$ python -q
>>> import numpy as np
>>> np.set_printoptions(precision=3, suppress=True, linewidth=140, floatmode="fixed")
>>> K = np.load("layer11.npy")
>>> K
array([[3.000, 1.000, 0.000, 0.000, 0.000],
       [0.000, 3.000, 1.000, 0.000, 0.000],
       [0.000, 0.000, 3.000, 1.000, 0.000],
       [0.000, 0.000, 0.000, 3.000, 1.000],
       [0.000, 0.000, 0.000, 0.000, 3.000]])
>>> T = np.stack([K, -1 * K, K[::-1]])
>>> np.einsum("bij,cij->bc", T, T)
array([[ 49.000, -49.000,  10.000],
       [-49.000,  49.000, -10.000],
       [ 10.000, -10.000,  49.000]])
>>> print(np.linalg.matrix_rank(T.reshape(3, -1)))
2
>>> T.sum(axis=0)
array([[0.000, 0.000, 0.000, 0.000, 3.000],
       [0.000, 0.000, 0.000, 3.000, 1.000],
       [0.000, 0.000, 3.000, 1.000, 0.000],
       [0.000, 3.000, 1.000, 0.000, 0.000],
       [3.000, 1.000, 0.000, 0.000, 0.000]])
>>> np.linalg.det(T)
array([ 243.000, -243.000,  243.000])
>>> print(np.linalg.norm(T, axis=(1, 2)))
[7.000 7.000 7.000]
>>> np.sort(np.linalg.eigvals(K))
array([3.000, 3.000, 3.000, 3.000, 3.000])
>>> np.linalg.matrix_rank(K - K[0, 0] * np.eye(5))
np.int64(4)
>>> [int(np.linalg.matrix_rank(np.linalg.matrix_power(K, p))) for p in range(1, 6)]
[5, 5, 5, 5, 5]
>>> K @ K
array([[9.000, 6.000, 1.000, 0.000, 0.000],
       [0.000, 9.000, 6.000, 1.000, 0.000],
       [0.000, 0.000, 9.000, 6.000, 1.000],
       [0.000, 0.000, 0.000, 9.000, 6.000],
       [0.000, 0.000, 0.000, 0.000, 9.000]])
>>> np.prod(np.diag(K)), round(np.linalg.det(K), 3)
(np.float64(243.0), np.float64(243.0))
